$ ipython --no-banner

In [1]: import numpy as np

In [2]: import numpy.linalg as la

In [3]: np.set_printoptions(suppress=True, linewidth=160)

In [4]: A = np.minimum.outer(np.arange(1, 9), np.arange(1, 9)) * 3

In [5]: A
Out[5]: 
array([[ 3,  3,  3,  3,  3,  3,  3,  3],
       [ 3,  6,  6,  6,  6,  6,  6,  6],
       [ 3,  6,  9,  9,  9,  9,  9,  9],
       [ 3,  6,  9, 12, 12, 12, 12, 12],
       [ 3,  6,  9, 12, 15, 15, 15, 15],
       [ 3,  6,  9, 12, 15, 18, 18, 18],
       [ 3,  6,  9, 12, 15, 18, 21, 21],
       [ 3,  6,  9, 12, 15, 18, 21, 24]])

In [6]: vec = np.array([1, -1, 0, 1, -1, 2, -3, -3])

In [7]: y = A @ vec

In [8]: y
Out[8]: array([ -12,  -27,  -39,  -51,  -66,  -78,  -96, -105])

In [9]: np.round(la.solve(A.T, A[5]), 1)
Out[9]: array([0., 0., 0., 0., 0., 1., 0., 0.])

In [10]: np.round(la.solve(A, A[:, 6]), 1)
Out[10]: array([0., 0., 0., 0., 0., 0., 1., 0.])

In [11]: np.round(la.solve(A, y), 1)
Out[11]: array([ 1., -1.,  0.,  1., -1.,  2., -3., -3.])

In [12]: m1 = np.array([[-3, 3, 6, 6, -3, 3, -6],
    ...:     [-4, 4, 8, 8, -4, 4, -8],
    ...:     [-1, 1, 2, 2, -1, 1, -2],
    ...:     [9, -9, -18, -18, 9, -9, 18]])

In [13]: left, sigma, Vt = la.svd(m1)

In [14]: sigma.round(1) + 0
Out[14]: array([41.4,  0. ,  0. ,  0. ])

In [15]: Y = left[:, :1] @ np.diag(sigma[:1]) @ Vt[:1]

In [16]: Y.round(1)
Out[16]: 
array([[ -3.,   3.,   6.,   6.,  -3.,   3.,  -6.],
       [ -4.,   4.,   8.,   8.,  -4.,   4.,  -8.],
       [ -1.,   1.,   2.,   2.,  -1.,   1.,  -2.],
       [  9.,  -9., -18., -18.,   9.,  -9.,  18.]])

In [17]: la.matrix_rank(m1, rtol=0.05)
Out[17]: np.int64(1)

In [18]: round(float(la.norm(m1 - Y) / la.norm(m1)), 1)
Out[18]: 0.0

In [19]: la.matrix_rank(Y)
Out[19]: np.int64(1)

In [20]: Z = np.array([[4, 3, 7, 0], [0, 6, 8, 8]])

In [21]: F = np.repeat(Z, 15 // 2, axis=0)

In [22]: rng = np.random.default_rng(196252)

In [23]: F = F + 0.1 * rng.normal(size=F.shape)

In [24]: F.round(1) + 0
Out[24]: 
array([[ 4.1,  3.1,  6.9, -0.1],
       [ 3.9,  2.9,  7. ,  0. ],
       [ 4. ,  3. ,  6.9, -0.1],
       [ 4.1,  3. ,  6.9, -0.2],
       [ 4. ,  3. ,  7. ,  0. ],
       [ 3.9,  3.1,  6.9,  0.1],
       [ 3.9,  2.9,  7.2,  0. ],
       [ 0.1,  6.1,  8.1,  8. ],
       [ 0. ,  5.9,  7.9,  8.1],
       [ 0. ,  6.1,  8.2,  8.2],
       [-0.1,  5.9,  7.9,  8.1],
       [-0.1,  6.1,  7.9,  7.9],
       [-0.1,  5.8,  8. ,  8.1],
       [ 0.1,  5.9,  8.1,  7.8]])

In [25]: Ac = F - F.mean(axis=0)

In [26]: evecs = la.svd(Ac)[2][:2]

In [27]: Y = Ac - Ac @ evecs.T @ evecs

In [28]: round(float(la.norm(Y) / la.norm(Ac)), 1)
Out[28]: 0.0

In [29]: E = np.load("w.npy")

In [30]: E.round(1)
Out[30]: 
array([[ 3.3,  3.6, -2.9, -7. ,  4.3],
       [-5. , -3.3, -5.9, -2.8, -4.6],
       [ 0.8,  1.8, -5.5, -7.9,  1.9],
       [-1.6, -2.5,  4.8,  7.8, -2.7],
       [ 4.5,  2.7,  6.4,  4. ,  3.9],
       [ 5.3,  3.6,  5.5,  2. ,  5. ],
       [-3.5, -3.7,  2.7,  6.9, -4.4],
       [ 3.8,  3.9, -2.2, -6.6,  4.7],
       [ 2.7,  3.2, -3.7, -7.4,  3.8],
       [ 2.2,  2.9, -4.2, -7.6,  3.3],
       [-4.2, -2.4, -6.6, -4.5, -3.5],
       [-2.4, -0.7, -6.9, -6.6, -1.5],
       [-5.7, -4.6, -2.8,  1.9, -6. ],
       [ 3.6,  3.8, -2.5, -6.8,  4.6],
       [-3.5, -3.7,  2.7,  6.9, -4.4],
       [ 0.3, -1. ,  6.2,  7.7, -0.8],
       [-4.7, -2.9, -6.3, -3.6, -4.2],
       [ 1.5,  2.4, -4.9, -7.8,  2.6],
       [-5.6, -4.1, -4.5, -0.5, -5.5],
       [ 4.1,  2.3,  6.7,  4.7,  3.4],
       [-1. , -2. ,  5.3,  7.9, -2.1],
       [ 5.7,  4.5,  3.2, -1.4,  5.9],
       [ 4.7,  2.9,  6.3,  3.6,  4.2],
       [ 2.3,  0.7,  6.9,  6.7,  1.4],
       [-1.3,  0.2, -6.6, -7.4, -0.3],
       [-5.6, -4.2, -4.4, -0.3, -5.6],
       [-4.2, -4.1,  1.6,  6.1, -5.1],
       [ 5.7,  4.4,  3.9, -0.5,  5.8]])

In [31]: labels = E[:, 2] > np.median(E[:, 2])

In [32]: f = E[labels].mean(axis=0) - E[~labels].mean(axis=0)

In [33]: np.round((((E - E.mean(axis=0)) @ f > 0) == labels).mean(), 1)
Out[33]: np.float64(1.0)

In [34]: labels.astype(int)
Out[34]: array([0, 0, 0, 1, 1, 1, 1, 1, 0, 0, 0, 0, 0, 0, 1, 1, 0, 0, 0, 1, 1, 1, 1, 1, 0, 0, 1, 1])

In [35]: cov = np.cov(E, rowvar=False)

In [36]: np.round(np.polyfit(E[:, 3], E[:, 1], 1), 1) + 0
Out[36]: array([-0.2,  0. ])

In [37]: round(np.corrcoef(E[:, 3], E[:, 1])[0, 1], 1)
Out[37]: np.float64(-0.4)

In [38]: np.argsort(-E.std(axis=0).round(6), kind="stable")
Out[38]: array([3, 2, 4, 0, 1])

In [39]: cov.round(1)
Out[39]: 
array([[15.6, 12.2,  9.5, -3. , 16.1],
       [12.2, 10.4,  3.2, -7.8, 13.3],
       [ 9.5,  3.2, 25.7, 24.2,  6. ],
       [-3. , -7.8, 24.2, 34.4, -7.9],
       [16.1, 13.3,  6. , -7.9, 17.2]])

In [40]: X = np.array([[-1, -1, 2, 2, -1, 1, 1],
    ...:     [-3, -3, 0, -1, -1, 2, -2],
    ...:     [0, 3, 0, -3, 2, -2, 0],
    ...:     [1, 3, -3, 3, 0, 0, 1],
    ...:     [2, 1, 1, 3, 3, -2, 0],
    ...:     [2, -1, -1, -2, -1, 3, 0],
    ...:     [0, -1, 0, -3, -2, 3, 1]])

In [41]: X
Out[41]: 
array([[-1, -1,  2,  2, -1,  1,  1],
       [-3, -3,  0, -1, -1,  2, -2],
       [ 0,  3,  0, -3,  2, -2,  0],
       [ 1,  3, -3,  3,  0,  0,  1],
       [ 2,  1,  1,  3,  3, -2,  0],
       [ 2, -1, -1, -2, -1,  3,  0],
       [ 0, -1,  0, -3, -2,  3,  1]])

In [42]: def softmax(z):
    ...:     e = np.exp(z - z.max(axis=-1, keepdims=True))
    ...:     return e / e.sum(axis=-1, keepdims=True)
    ...: 

In [43]: np.round(softmax(10 * X[1]), 1) + 0
Out[43]: array([0., 0., 0., 0., 0., 1., 0.])

In [44]: np.round(softmax(X).sum(axis=1), 1)
Out[44]: array([1., 1., 1., 1., 1., 1., 1.])

In [45]: np.round(softmax(X[1]), 1) + 0
Out[45]: array([0. , 0. , 0.1, 0. , 0. , 0.8, 0. ])

In [46]: att = X @ X.T / np.sqrt(7)

In [47]: softmax(att).round(6).argmax(axis=1)
Out[47]: array([0, 1, 2, 3, 4, 5, 6])

In [48]: np.round(softmax(att)[1] @ X, 1) + 0
Out[48]: array([-3., -3.,  0., -1., -1.,  2., -2.])

In [49]: np.round(softmax(att + np.triu(np.full(att.shape, -np.inf), 1)), 1) + 0
Out[49]: 
array([[1. , 0. , 0. , 0. , 0. , 0. , 0. ],
       [0. , 1. , 0. , 0. , 0. , 0. , 0. ],
       [0. , 0. , 1. , 0. , 0. , 0. , 0. ],
       [0. , 0. , 0. , 1. , 0. , 0. , 0. ],
       [0. , 0. , 0. , 0. , 1. , 0. , 0. ],
       [0. , 0. , 0. , 0. , 0. , 1. , 0. ],
       [0. , 0. , 0. , 0. , 0. , 0.1, 0.9]])

In [50]: np.round(softmax(att), 1) + 0
Out[50]: 
array([[0.9, 0. , 0. , 0. , 0. , 0. , 0. ],
       [0. , 1. , 0. , 0. , 0. , 0. , 0. ],
       [0. , 0. , 1. , 0. , 0. , 0. , 0. ],
       [0. , 0. , 0. , 1. , 0. , 0. , 0. ],
       [0. , 0. , 0. , 0. , 1. , 0. , 0. ],
       [0. , 0. , 0. , 0. , 0. , 0.7, 0.3],
       [0. , 0. , 0. , 0. , 0. , 0.1, 0.9]])
